$ python3 -q
>>> import numpy as np
>>> import numpy.linalg as la
>>> np.set_printoptions(precision=2, suppress=True, linewidth=120)
>>> rnd = lambda a: np.round(a, 2) + 0
>>> J = np.load("run7.npy")
>>> J
array([[ 3.,  3., -2.,  3.,  1.,  0.,  4.],
       [-2.,  1., -4.,  1.,  0.,  5.,  5.],
       [-2., -4., -3.,  0., -4.,  3.,  5.],
       [-2., -3.,  2., -2., -3.,  4.,  3.],
       [ 1., -5.,  2.,  2.,  1.,  2.,  4.],
       [ 0.,  0.,  0.,  0.,  0.,  2.,  2.],
       [ 0.,  0.,  0.,  0.,  0., -3., -1.]])
>>> rng = np.random.default_rng(241668)
>>> z = rng.permutation(7)
>>> z
array([5, 4, 0, 2, 3, 6, 1])
>>> Y = J[z][:, z]
>>> np.diag(Y)
array([ 2.,  1.,  3., -3., -2., -1.,  1.])
>>> x0 = np.array([0, 1, 1, -2, -1, 2, -3])
>>> J @ np.eye(7)[5]
array([ 0.,  5.,  3.,  4.,  2.,  2., -3.])
>>> J * x0
array([[  0.,   3.,  -2.,  -6.,  -1.,   0., -12.],
       [ -0.,   1.,  -4.,  -2.,  -0.,  10., -15.],
       [ -0.,  -4.,  -3.,  -0.,   4.,   6., -15.],
       [ -0.,  -3.,   2.,   4.,   3.,   8.,  -9.],
       [  0.,  -5.,   2.,  -4.,  -1.,   4., -12.],
       [  0.,   0.,   0.,  -0.,  -0.,   4.,  -6.],
       [  0.,   0.,   0.,  -0.,  -0.,  -6.,   3.]])
>>> (J @ x0).argmax()
np.int64(3)
>>> J @ (2 * x0)
array([-36., -20., -24.,  10., -32.,  -4.,  -6.])
>>> np.einsum("ij,j->i", J, x0)
array([-18., -10., -12.,   5., -16.,  -2.,  -3.])
>>> W = np.array([[9, -8, -8, 5, -7, -9],
...     [2, -8, 7, 7, 2, -7],
...     [4, -1, 8, 6, 7, -1],
...     [-5, 4, -2, -5, 3, -2],
...     [-5, -2, 1, 7, -5, -8],
...     [6, 8, 8, 0, -5, -4],
...     [1, -9, -6, 1, 4, -1]])
>>> b = np.array([0, 2, 2, 1, 0, 2])
>>> act = np.maximum(J @ W + b, 0)
>>> (act > 0).astype(int)
array([[1, 0, 0, 1, 0, 0],
       [0, 1, 1, 0, 0, 0],
       [1, 1, 0, 0, 1, 1],
       [1, 1, 1, 0, 1, 1],
       [1, 1, 0, 0, 1, 1],
       [1, 0, 1, 1, 0, 0],
       [0, 0, 0, 0, 1, 1]])
>>> cent = np.array([[2, 2], [-3, 2], [-2, -3], [-3, 1], [0, -3], [-3, 2]])
>>> W @ cent
array([[ 70,  34],
       [ 14, -46],
       [-20, -35],
       [  3, -14],
       [ -3, -11],
       [-16,  11],
       [ 41, -11]])
>>> act @ cent
array([[ -45.,   39.],
       [ -41.,   23.],
       [-308.,  192.],
       [-257.,  101.],
       [ -44.,   44.],
       [   7.,   13.],
       [ -45.,   -3.]])
>>> (act @ cent).round(6).argmax(axis=1)
array([1, 1, 1, 1, 1, 1, 1])
>>> O, V = la.qr(J[:, :3])[0], la.qr(J[:, 3:])[0]
>>> s = la.svd(O.T @ V, compute_uv=False)
>>> rnd(np.degrees(np.arccos(s.clip(0, 1))))
array([ 7.38, 29.14, 72.55])
>>> (s > 0.9).sum()
np.int64(1)
>>> rnd(s)
array([0.99, 0.87, 0.3 ])
>>> X = np.load("data.npy")
>>> X
array([[ 1,  3, -3,  2,  2, -1],
       [-1,  1,  3, -3,  2,  2],
       [ 2, -1,  1,  3, -3,  2],
       [ 2,  2, -1,  1,  3, -3],
       [-3,  2,  2, -1,  1,  3],
       [ 3, -3,  2,  2, -1,  1]])
>>> x0 = np.array([-9, 0, 9, 6, 2, 2])
>>> y = X @ x0
>>> y
array([-22,  26,   7, -21,  47,   3])
>>> rnd(la.solve(X, X[:, 5]))
array([0., 0., 0., 0., 0., 1.])
>>> rnd(la.solve(X, 2 * y))
array([-18.,   0.,  18.,  12.,   4.,   4.])
>>> rnd(la.solve(X, y + X[:, 0]))
array([-8.,  0.,  9.,  6.,  2.,  2.])
>>> def softmax(z):
...     e = np.exp(z - z.max(axis=-1, keepdims=True))
...     return e / e.sum(axis=-1, keepdims=True)
... 
>>> rnd(softmax(X).sum(axis=1))
array([1., 1., 1., 1., 1., 1.])
>>> att = X @ X.T / np.sqrt(6)
>>> rnd(softmax(att + np.triu(np.full(att.shape, -np.inf), 1)))
array([[1.  , 0.  , 0.  , 0.  , 0.  , 0.  ],
       [0.  , 1.  , 0.  , 0.  , 0.  , 0.  ],
       [0.  , 0.  , 1.  , 0.  , 0.  , 0.  ],
       [0.08, 0.  , 0.  , 0.92, 0.  , 0.  ],
       [0.  , 0.08, 0.  , 0.  , 0.92, 0.  ],
       [0.  , 0.  , 0.08, 0.  , 0.  , 0.92]])
>>> rnd(softmax(att)[3] @ X)
array([ 1.92,  2.08, -1.16,  1.08,  2.92, -2.84])
>>> K = np.load("out4.npy")
>>> K
array([[-6.53, -5.34, -1.73],
       [-5.87, -5.94, -2.  ],
       [-2.7 , -4.54,  6.55],
       [-6.49, -4.77, -0.41],
       [-4.01, -7.49, -0.55],
       [-0.88, -5.97,  7.36],
       [-2.39, -4.25,  8.33],
       [-1.69, -5.59,  9.27],
       [-5.68, -5.28, -0.91],
       [-3.77, -6.86,  7.95],
       [-5.92, -4.5 , -2.33]])
>>> Xc = K - K.mean(axis=0)
>>> Uu, s, vt = la.svd(Xc, full_matrices=False)
>>> rnd(Xc.mean(axis=0))
array([0., 0., 0.])
>>> np.searchsorted(np.cumsum(s ** 2) / (s ** 2).sum(), 0.9) + 1
np.int64(1)
>>> np.abs(Uu[:, 0]).argmax()
np.int64(7)
>>> rnd(np.abs(vt[-1]))
array([0.81, 0.51, 0.31])
>>> rnd(s)
array([16.52,  3.43,  2.48])
